$ python3 -q
>>> import numpy as np
>>> from numpy import linalg as LA
>>> np.set_printoptions(precision=2, suppress=True, linewidth=120, legacy="1.25")
>>> A = np.vander(np.arange(6) - 1, 3, increasing=True)
>>> A
array([[ 1, -1,  1],
       [ 1,  0,  0],
       [ 1,  1,  1],
       [ 1,  2,  4],
       [ 1,  3,  9],
       [ 1,  4, 16]])
>>> x0 = np.array([-2, -1, -1])
>>> rhs = A @ x0
>>> LA.lstsq(A, rhs)[0]
array([-2., -1., -1.])
>>> rng = np.random.default_rng(9352)
>>> rhs = rhs + 0.1 * rng.normal(size=6)
>>> rhs
array([ -1.99,  -2.09,  -4.07,  -8.12, -13.95, -21.99])
>>> beta, *_ = LA.lstsq(A, rhs)
>>> [round(float(LA.norm(LA.solve(A.T @ A + lam * np.eye(3), A.T @ rhs))), 2) for lam in (0, 1, 10, 100)]
[2.51, 2.13, 1.46, 1.11]
>>> beta.round()
array([-2., -1., -1.])
>>> Uu, s, vt = LA.svd(A)
>>> np.argmax(s[:-1] / (s[1:] + 1e-6)) + 1
1
>>> other = Uu[:, :1] @ np.diag(s[:1]) @ vt[:1]
>>> np.round(np.abs(A - other).max(), 2)
1.21
>>> LA.matrix_rank(A, rtol=0.05)
3
>>> round(np.log10(LA.cond(A)))
1
>>> np.abs(LA.svd(A)[2][-1])
array([0.63, 0.76, 0.16])
>>> x0 = np.array([0, 5, 3])
>>> (A @ x0).argmax()
5
>>> A @ np.eye(3)[1]
array([-1.,  0.,  1.,  2.,  3.,  4.])
>>> other = np.array([[5, 3, 0], [1, 1, 0], [0, 3, 1]])
>>> np.vstack([A, other.T]).shape
(9, 3)
>>> np.einsum("ij,ij->i", A, A)
array([  3,   1,   3,  21,  91, 273])
>>> A @ other
array([[ 4,  5,  1],
       [ 5,  3,  0],
       [ 6,  7,  1],
       [ 7, 17,  4],
       [ 8, 33,  9],
       [ 9, 55, 16]])
>>> np.einsum("ik,kj->ij", A, other)
array([[ 4,  5,  1],
       [ 5,  3,  0],
       [ 6,  7,  1],
       [ 7, 17,  4],
       [ 8, 33,  9],
       [ 9, 55, 16]])
>>> np.einsum("ik,kj->ji", A, other)
array([[ 4,  5,  6,  7,  8,  9],
       [ 5,  3,  7, 17, 33, 55],
       [ 1,  0,  1,  4,  9, 16]])
>>> LA.matrix_rank(A @ other)
3
>>> LA.matrix_rank(np.vstack([A, other.T]))
3
